% python3 -q
>>> import numpy as np
>>> np.set_printoptions(precision=2, suppress=True, linewidth=200)
>>> J = np.loadtxt("sample2.csv", delimiter=",")
>>> print(J)
[[1.   0.2  0.04 0.01 0.  ]
 [0.2  1.   0.2  0.04 0.01]
 [0.04 0.2  1.   0.2  0.04]
 [0.01 0.04 0.2  1.   0.2 ]
 [0.   0.01 0.04 0.2  1.  ]]
>>> # symmetric, so the eigenvalues are real
>>> O, r_ = np.linalg.qr(J)
>>> print(np.round(O @ r_, 2) + 0)
[[1.   0.2  0.04 0.01 0.  ]
 [0.2  1.   0.2  0.04 0.01]
 [0.04 0.2  1.   0.2  0.04]
 [0.01 0.04 0.2  1.   0.2 ]
 [0.   0.01 0.04 0.2  1.  ]]
>>> print(round(float(np.trace(O @ O.T)), 2))
5.0
>>> print(r_)
[[-1.02 -0.4  -0.12 -0.04 -0.01]
 [ 0.   -0.96 -0.38 -0.11 -0.04]
 [ 0.    0.   -0.96 -0.38 -0.11]
 [ 0.    0.    0.   -0.96 -0.38]
 [ 0.    0.    0.    0.    0.94]]
>>> print(np.abs(np.diag(r_)))
[1.02 0.96 0.96 0.96 0.94]
>>> print(np.round(O.T @ O, 2) + 0)
[[1. 0. 0. 0. 0.]
 [0. 1. 0. 0. 0.]
 [0. 0. 1. 0. 0.]
 [0. 0. 0. 1. 0.]
 [0. 0. 0. 0. 1.]]
>>> print(np.allclose(r_.T @ r_, J.T @ J))
True
>>> evals, vecs = np.linalg.eig(J)
>>> print(round(np.prod(evals), 2))
0.85
>>> print(np.sort(np.linalg.eigvals(J @ J)))
[0.48 0.62 0.9  1.37 1.96]
>>> print(evals)
[1.4  1.17 0.95 0.69 0.79]
>>> print(np.sort(np.linalg.eigvals(np.linalg.inv(J))))
[0.71 0.85 1.06 1.27 1.44]
>>> x = np.array([-2, 0, 0, 1, -1])
>>> target = J @ x
>>> print(target)
[-1.99 -0.37  0.08  0.78 -0.8 ]
>>> print(np.linalg.solve(J.T, J[4]))
[0. 0. 0. 0. 1.]
>>> low = np.linalg.cholesky(J)
>>> print(np.diag(low) ** 2)
[1.   0.96 0.96 0.96 0.96]
>>> print(np.round(np.prod(np.diag(low)) ** 2, 2), np.round(np.linalg.det(J), 2))
0.85 0.85
>>> print(np.linalg.eigvalsh(J).min() > 0)
True
>>> B = np.array([[3, 1], [1, 1]])
>>> W2 = np.kron(B, J)
>>> print(np.linalg.matrix_rank(W2))
10
>>> print(W2)
[[3.   0.6  0.12 0.03 0.   1.   0.2  0.04 0.01 0.  ]
 [0.6  3.   0.6  0.12 0.03 0.2  1.   0.2  0.04 0.01]
 [0.12 0.6  3.   0.6  0.12 0.04 0.2  1.   0.2  0.04]
 [0.03 0.12 0.6  3.   0.6  0.01 0.04 0.2  1.   0.2 ]
 [0.   0.03 0.12 0.6  3.   0.   0.01 0.04 0.2  1.  ]
 [1.   0.2  0.04 0.01 0.   1.   0.2  0.04 0.01 0.  ]
 [0.2  1.   0.2  0.04 0.01 0.2  1.   0.2  0.04 0.01]
 [0.04 0.2  1.   0.2  0.04 0.04 0.2  1.   0.2  0.04]
 [0.01 0.04 0.2  1.   0.2  0.01 0.04 0.2  1.   0.2 ]
 [0.   0.01 0.04 0.2  1.   0.   0.01 0.04 0.2  1.  ]]
>>> K = np.loadtxt("arr.csv", delimiter=",")
>>> print(K.round(2) + 0)
[[ 0.   -1.13  2.01]
 [-0.14 -1.18  1.85]
 [-0.19 -1.18  2.24]
 [ 0.07 -0.93  1.97]
 [-0.01 -1.16  2.01]
 [-0.1  -0.74  1.98]
 [ 0.03 -0.98  1.97]
 [-0.23 -1.12  1.96]
 [ 0.09 -0.8   1.9 ]
 [-0.02  0.    2.06]
 [ 0.04 -0.07  2.14]
 [ 0.    0.03  2.09]
 [-0.13 -0.08  1.98]
 [-0.14 -0.11  2.22]
 [-0.03  0.11  2.02]
 [-0.03 -0.03  1.95]
 [ 0.15  0.1   2.07]
 [-0.03  0.1   2.05]]
>>> x = np.array([0, 1, 3])
>>> print(K @ np.eye(3)[2])
[2.01 1.85 2.24 1.97 2.01 1.98 1.97 1.96 1.9  2.06 2.14 2.09 1.98 2.22 2.02 1.95 2.07 2.05]
>>> print(np.sign((K @ x).round(6)))
[1. 1. 1. 1. 1. 1. 1. 1. 1. 1. 1. 1. 1. 1. 1. 1. 1. 1.]
>>> print(np.round(np.linalg.norm(K), 2))
9.17
>>> print(np.linalg.matrix_rank(K))
3
>>> print(np.round(K - K[0], 2) + 0)
[[ 0.    0.    0.  ]
 [-0.14 -0.05 -0.16]
 [-0.19 -0.05  0.23]
 [ 0.07  0.2  -0.04]
 [-0.01 -0.03  0.  ]
 [-0.1   0.39 -0.03]
 [ 0.03  0.15 -0.04]
 [-0.23  0.01 -0.05]
 [ 0.09  0.33 -0.11]
 [-0.02  1.13  0.05]
 [ 0.04  1.06  0.13]
 [-0.01  1.16  0.08]
 [-0.13  1.05 -0.03]
 [-0.14  1.02  0.2 ]
 [-0.03  1.24  0.01]
 [-0.03  1.1  -0.06]
 [ 0.15  1.23  0.05]
 [-0.03  1.23  0.04]]
>>> print(np.unravel_index(np.abs(K).argmax(), K.shape))
(np.int64(2), np.int64(2))
>>> f = np.array([-5, 1, 5])
>>> r1 = np.array([1, -1, 1, 2, 0])
>>> mat = f[:, None] + r1[None, :]
>>> print(mat)
[[-4 -6 -4 -3 -5]
 [ 2  0  2  3  1]
 [ 6  4  6  7  5]]
>>> def softmax(z):
...     e = np.exp(z - z.max(axis=-1, keepdims=True))
...     return e / e.sum(axis=-1, keepdims=True)
... 
>>> print(softmax(mat).sum(axis=1))
[1. 1. 1.]
>>> print(np.round(softmax(10 * mat[2]), 2) + 0)
[0. 0. 0. 1. 0.]
>>> print(softmax(mat[2] + -2))
[0.19 0.03 0.19 0.52 0.07]
>>> print(softmax(mat[2]))
[0.19 0.03 0.19 0.52 0.07]
>>> att = mat @ mat.T / np.sqrt(5)
>>> print(softmax(att)[2] @ mat)
[6. 4. 6. 7. 5.]
>>> print(softmax(att).round(6).argmax(axis=1))
[0 2 2]
>>> print(np.round(softmax(att + np.triu(np.full(att.shape, -np.inf), 1)), 2) + 0)
[[1. 0. 0.]
 [0. 1. 0.]
 [0. 0. 1.]]
>>> m1 = np.array([[1.0, -1.0, 0.0], [-1.0, 7.0, -1.0], [0.0, -1.0, -4.0]])
>>> print(round(np.abs(np.linalg.eigvals(m1)).max(), 2))
7.25
>>> print(np.trace(m1))
4.0
>>> print(np.allclose(m1 @ m1.T, m1.T @ m1))
True
>>> print(m1 @ m1)
[[ 2. -8.  1.]
 [-8. 51. -3.]
 [ 1. -3. 17.]]
>>> print(np.allclose(m1, m1.T))
True
>>> print((m1 - m1.T) / 2)
[[0. 0. 0.]
 [0. 0. 0.]
 [0. 0. 0.]]
>>> print(np.sort(np.abs(np.linalg.eigvals(m1))))
[0.84 4.09 7.25]
>>> evals, vecs = np.linalg.eigh(m1)
>>> x = np.array([-1, 2, 1])
>>> print(np.abs(m1).sum(axis=1).max(), round(np.abs(evals).max(), 2))
9.0 7.25
>>> print(vecs * np.maximum(evals, 0) @ vecs.T)
[[ 1.   -0.99  0.07]
 [-0.99  7.03 -0.63]
 [ 0.07 -0.63  0.06]]
>>> print(vecs * np.abs(evals) @ vecs.T)
[[ 1.   -0.99  0.15]
 [-0.99  7.07 -0.26]
 [ 0.15 -0.26  4.11]]
>>> print(round(x @ m1 @ x / (x @ x), 2), round(evals[0], 2), round(evals[-1], 2))
4.17 -4.09 7.25
>>> print(np.linalg.eigvalsh(m1[1:, 1:]))
[-4.09  7.09]
>>> print(x @ m1 @ x)
25.0
>>> f = np.array([5, 8, 2, 0, 3, 1, 2, 0])
>>> data = f[np.abs(np.subtract.outer(np.arange(8), np.arange(8)))]
>>> print(data)
[[5 8 2 0 3 1 2 0]
 [8 5 8 2 0 3 1 2]
 [2 8 5 8 2 0 3 1]
 [0 2 8 5 8 2 0 3]
 [3 0 2 8 5 8 2 0]
 [1 3 0 2 8 5 8 2]
 [2 1 3 0 2 8 5 8]
 [0 2 1 3 0 2 8 5]]
>>> f, r1 = data[6], data[1]
>>> print(f @ f)
171
>>> print(f @ r1)
90
>>> p = (f @ r1) / (f @ f) * f
>>> print(np.linalg.matrix_rank(np.outer(f, r1)))
1
>>> print(p)
[1.05 0.53 1.58 0.   1.05 4.21 2.63 4.21]
>>> print(np.outer(f, r1))
[[16 10 16  4  0  6  2  4]
 [ 8  5  8  2  0  3  1  2]
 [24 15 24  6  0  9  3  6]
 [ 0  0  0  0  0  0  0  0]
 [16 10 16  4  0  6  2  4]
 [64 40 64 16  0 24  8 16]
 [40 25 40 10  0 15  5 10]
 [64 40 64 16  0 24  8 16]]
>>> rng = np.random.default_rng(603073)
>>> idx = rng.permutation(8)
>>> B = data[:, idx] * rng.choice([-1, 1], 8)
>>> print(B)
[[ 8  1  2  5  2 -3  0  0]
 [ 5  3  8  8  1  0 -2  2]
 [ 8  0  5  2  3 -2 -8  1]
 [ 2  2  8  0  0 -8 -5  3]
 [ 0  8  2  3  2 -5 -8  0]
 [ 3  5  0  1  8 -8 -2  2]
 [ 1  8  3  2  5 -2  0  8]
 [ 2  2  1  0  8  0 -3  5]]
>>> U, _, VT = np.linalg.svd(data.T @ B)
>>> print(idx)
[1 5 2 0 6 4 3 7]
>>> print(np.round(U @ VT, 2) + 0)
[[ 0.  0.  0.  1.  0.  0.  0.  0.]
 [ 1.  0.  0.  0.  0.  0.  0.  0.]
 [ 0.  0.  1.  0.  0.  0.  0.  0.]
 [ 0.  0.  0.  0.  0.  0. -1.  0.]
 [ 0.  0.  0.  0.  0. -1.  0.  0.]
 [ 0.  1.  0.  0.  0.  0.  0.  0.]
 [ 0.  0.  0.  0.  1.  0.  0.  0.]
 [ 0.  0.  0.  0.  0.  0.  0.  1.]]
>>> evals, vecs = np.linalg.eigh(data)
>>> print(evals)
[-9.3  -7.17 -2.83  0.41  7.58 10.7  13.42 27.2 ]
>>> print(np.abs(vecs[:, -1]))
[0.27 0.36 0.39 0.38 0.38 0.39 0.36 0.27]
>>> print(np.linalg.eigvalsh(data @ data))
[  0.16   8.01  51.41  57.42  86.58 114.5  180.16 739.76]
>>> print(np.round(vecs.T @ data @ vecs, 2) + 0)
[[-9.3   0.    0.    0.    0.    0.    0.    0.  ]
 [ 0.   -7.17  0.    0.    0.    0.    0.    0.  ]
 [ 0.    0.   -2.83  0.    0.    0.    0.    0.  ]
 [ 0.    0.    0.    0.41  0.    0.    0.    0.  ]
 [ 0.    0.    0.    0.    7.58  0.    0.    0.  ]
 [ 0.    0.    0.    0.    0.   10.7   0.    0.  ]
 [ 0.    0.    0.    0.    0.    0.   13.42  0.  ]
 [ 0.    0.    0.    0.    0.    0.    0.   27.2 ]]
>>> print(evals.sum(), np.trace(data))
40.0 40
>>> print(np.unique(evals.round(6) + 0, return_counts=True)[1])
[1 1 1 1 1 1 1 1]
>>> print(np.round(vecs @ np.diag(evals) @ vecs.T, 2) + 0)
[[5. 8. 2. 0. 3. 1. 2. 0.]
 [8. 5. 8. 2. 0. 3. 1. 2.]
 [2. 8. 5. 8. 2. 0. 3. 1.]
 [0. 2. 8. 5. 8. 2. 0. 3.]
 [3. 0. 2. 8. 5. 8. 2. 0.]
 [1. 3. 0. 2. 8. 5. 8. 2.]
 [2. 1. 3. 0. 2. 8. 5. 8.]
 [0. 2. 1. 3. 0. 2. 8. 5.]]
>>> A = np.load("test11.npy")
>>> print(A)
[[ 2  3  1  1  0  1 -1  0 -1 -1]
 [ 3  2  3  1  1  0  1 -1  0 -1]
 [ 1  3  2  3  1  1  0  1 -1  0]
 [ 1  1  3  2  3  1  1  0  1 -1]
 [ 0  1  1  3  2  3  1  1  0  1]
 [ 1  0  1  1  3  2  3  1  1  0]
 [-1  1  0  1  1  3  2  3  1  1]
 [ 0 -1  1  0  1  1  3  2  3  1]
 [-1  0 -1  1  0  1  1  3  2  3]
 [-1 -1  0 -1  1  0  1  1  3  2]]
>>> print(round(np.linalg.norm(A) ** 2 / np.linalg.norm(A, 2) ** 2, 2))
2.1
>>> print(round(np.linalg.norm(A[9], 1), 2), round(np.linalg.norm(A[9], np.inf), 2))
11.0 3.0
>>> print(np.linalg.norm(A, axis=0))
[4.36 5.2  5.2  5.29 5.2  5.2  5.29 5.2  5.2  4.36]
>>> print(A[9] @ A[2])
-8
>>> print(round(float(np.linalg.norm(A[9] - A[2])), 2))
7.87
>>> F = np.array([[1, 0, 0, 0, 0],
...     [1, 1, 0, 0, 0],
...     [2, 0, 1, 0, 0],
...     [1, 2, 3, 1, 0],
...     [2, 3, 2, 0, 1]])
>>> f = np.array([-4, 1, 0])
>>> print(np.polyval(f, F[0]))
[-3  0  0  0  0]
>>> print(np.cross(F[0, :3], F[2, :3]))
[ 0 -1  0]
>>> print(np.convolve(F[0], f))
[-4  1  0  0  0  0  0]
>>> print(np.correlate(F[0], F[2], "full"))
[0 0 1 0 2 0 0 0 0]
>>> print(softmax(F[2]))
[0.56 0.08 0.21 0.08 0.08]
>>> print(softmax(F[2] + 4))
[0.56 0.08 0.21 0.08 0.08]
>>> att = F @ F.T / np.sqrt(5)
>>> print(np.round(softmax(att), 2) + 0)
[[0.16 0.16 0.26 0.16 0.26]
 [0.08 0.12 0.12 0.19 0.48]
 [0.06 0.06 0.24 0.24 0.38]
 [0.   0.   0.01 0.6  0.39]
 [0.   0.   0.   0.14 0.85]]
>>> evals, vecs = np.linalg.eig(F)
>>> print(F @ vecs[:, 0] - evals[0] * vecs[:, 0])
[0. 0. 0. 0. 0.]
>>> print(np.sort(np.linalg.eigvals(F.T)))
[1. 1. 1. 1. 1.]
>>> print(np.prod(evals))
1.0
>>> print(np.sort(np.linalg.eigvals(F @ F)))
[1. 1. 1. 1. 1.]
>>> O = F.astype(float).copy()
>>> for j in range(5):
...     O[:, j] -= O[:, :j] @ (O[:, :j].T @ O[:, j])
...     O[:, j] /= np.linalg.norm(O[:, j])
... 
>>> print(np.round(O.T @ O, 2) + 0)
[[1. 0. 0. 0. 0.]
 [0. 1. 0. 0. 0.]
 [0. 0. 1. 0. 0.]
 [0. 0. 0. 1. 0.]
 [0. 0. 0. 0. 1.]]
>>> E = np.load("dump.npy")
>>> print(E)
[[18  4 10  9  8 14 16  6]
 [ 4 16  2 15  7  4 10  2]
 [10  2  8 11 12 11  7 10]
 [ 9 15 11  6  4  9 12  0]
 [ 8  7 12  4 18  9  6 10]
 [14  4 11  9  9  4 10 12]
 [16 10  7 12  6 10 10  9]
 [ 6  2 10  0 10 12  9  0]]
>>> x = np.array([5, 2, -1, 4, 0])
>>> target = F @ x
>>> coef, lr = np.zeros(5), 1 / np.linalg.norm(F, 2) ** 2
>>> for i in range(150):
...     coef -= lr * F.T @ (F @ coef - target)
...     if i % 50 == 0: print(i, round(np.linalg.norm(F @ coef - target), 2))
... 
0 5.69
50 1.3
100 0.86
>>> print(coef)
[ 4.61  2.08  0.02  1.01 -1.31]
>>> print(np.round(np.linalg.cond(F), 2))
60.19
>>> print(round(np.log10(np.linalg.cond(E))))
3
>>> print(np.linalg.cond(E) > 100)
True
>>> evals, vecs = np.linalg.eigh(E)
>>> x = np.array([2, 2, 0, 1, 1, 2, 0, 2])
>>> print(np.abs(E).sum(axis=1).max(), np.round(np.abs(evals).max(), 2))
85 71.4
>>> print(np.linalg.eigvalsh(E[1:, 1:]))
[-14.82  -7.69  -4.28   1.46   8.39  20.19  58.74]
>>> B = J + rng.integers(-2, 3, (5, 2)) @ rng.integers(-2, 3, (2, 5))
>>> print(B)
[[-4.    0.2   0.04 -1.99 -3.  ]
 [ 1.2  -2.    0.2   1.04  0.01]
 [-1.96  1.2   1.   -0.8  -0.96]
 [ 4.01 -1.96  0.2   3.    2.2 ]
 [-2.    6.01  0.04 -1.8   1.  ]]
>>> print(B - J)
[[-5.  0.  0. -2. -3.]
 [ 1. -3.  0.  1.  0.]
 [-2.  1.  0. -1. -1.]
 [ 4. -2.  0.  2.  2.]
 [-2.  6.  0. -2.  0.]]
>>> B = E / np.sqrt((E ** 2).mean(axis=1, keepdims=True))
>>> print(np.linalg.norm(B, axis=1))
[2.83 2.83 2.83 2.83 2.83 2.83 2.83 2.83]
